$ python3 -q
>>> import numpy as np
>>> np.set_printoptions(precision=3, suppress=True, linewidth=100, floatmode="fixed")
>>> J = np.load("sample15.npy")
>>> J
array([[2, 2, 1, 1, 1, 2, 0, 0],
       [2, 2, 2, 1, 1, 1, 2, 0],
       [1, 2, 2, 2, 1, 1, 1, 2],
       [1, 1, 2, 2, 2, 1, 1, 1],
       [1, 1, 1, 2, 2, 2, 1, 1],
       [2, 1, 1, 1, 2, 2, 2, 1],
       [0, 2, 1, 1, 1, 2, 2, 2],
       [0, 0, 2, 1, 1, 1, 2, 2]])
>>> vals, vecs = np.linalg.eigh(J)
>>> x0 = np.array([-2, -1, 1, -2, 0, -2, 0, 1])
>>> x0 @ J @ x0
np.int64(54)
>>> x0 @ J @ x0 / (x0 @ x0), round(vals[0], 3), np.round(vals[-1], 3)
(np.float64(3.6), np.float64(-2.0), np.float64(10.857))
>>> np.abs(J).sum(axis=1).max(), np.round(np.abs(vals).max(), 3)
(np.int64(12), np.float64(10.857))
>>> W0 = np.load("x.npy")
>>> W0
array([[ 1,  0,  0,  3,  3,  0,  0,  0],
       [ 0,  4, -5,  0,  0,  6, -5,  0],
       [ 0,  2,  8,  0,  0,  8, -7, -4],
       [-8,  0,  0,  5, -1,  0,  0,  0],
       [-8,  0,  0,  3, -7,  0,  0,  0],
       [ 0, -9,  4,  0,  0, -7, -3,  1],
       [ 0, -3,  1,  0,  0, -2, -2,  0],
       [ 0, -4,  1,  0,  0, -3, -4,  0]])
>>> print(np.round(np.linalg.det(W0), 3))
33152.0
>>> r0, v = W0[5], W0[7]
>>> r0 @ r0
np.int64(156)
>>> r0 @ v
np.int64(73)
>>> pr = (r0 @ v) / (r0 @ r0) * r0
>>> np.linalg.matrix_rank(np.outer(r0, v))
np.int64(1)
>>> v - pr
array([ 0.000,  0.212, -0.872,  0.000,  0.000,  0.276, -2.596, -0.468])
>>> pr
array([ 0.000, -4.212,  1.872,  0.000,  0.000, -3.276, -1.404,  0.468])
>>> J.reshape(-1, 2)
array([[2, 2],
       [1, 1],
       [1, 2],
       [0, 0],
       [2, 2],
       [2, 1],
       [1, 1],
       [2, 0],
       [1, 2],
       [2, 2],
       [1, 1],
       [1, 2],
       [1, 1],
       [2, 2],
       [2, 1],
       [1, 1],
       [1, 1],
       [1, 2],
       [2, 2],
       [1, 1],
       [2, 1],
       [1, 1],
       [2, 2],
       [2, 1],
       [0, 2],
       [1, 1],
       [1, 2],
       [2, 2],
       [0, 0],
       [2, 1],
       [1, 1],
       [2, 2]])
>>> blk = J.reshape(8, 2, -1)
>>> np.einsum("ihd,jhd->hij", blk, blk).shape
(2, 8, 8)
>>> blk.shape
(8, 2, 4)
>>> blk.transpose(1, 0, 2)
array([[[2, 2, 1, 1],
        [2, 2, 2, 1],
        [1, 2, 2, 2],
        [1, 1, 2, 2],
        [1, 1, 1, 2],
        [2, 1, 1, 1],
        [0, 2, 1, 1],
        [0, 0, 2, 1]],

       [[1, 2, 0, 0],
        [1, 1, 2, 0],
        [1, 1, 1, 2],
        [2, 1, 1, 1],
        [2, 2, 1, 1],
        [2, 2, 2, 1],
        [1, 2, 2, 2],
        [1, 1, 2, 2]]])
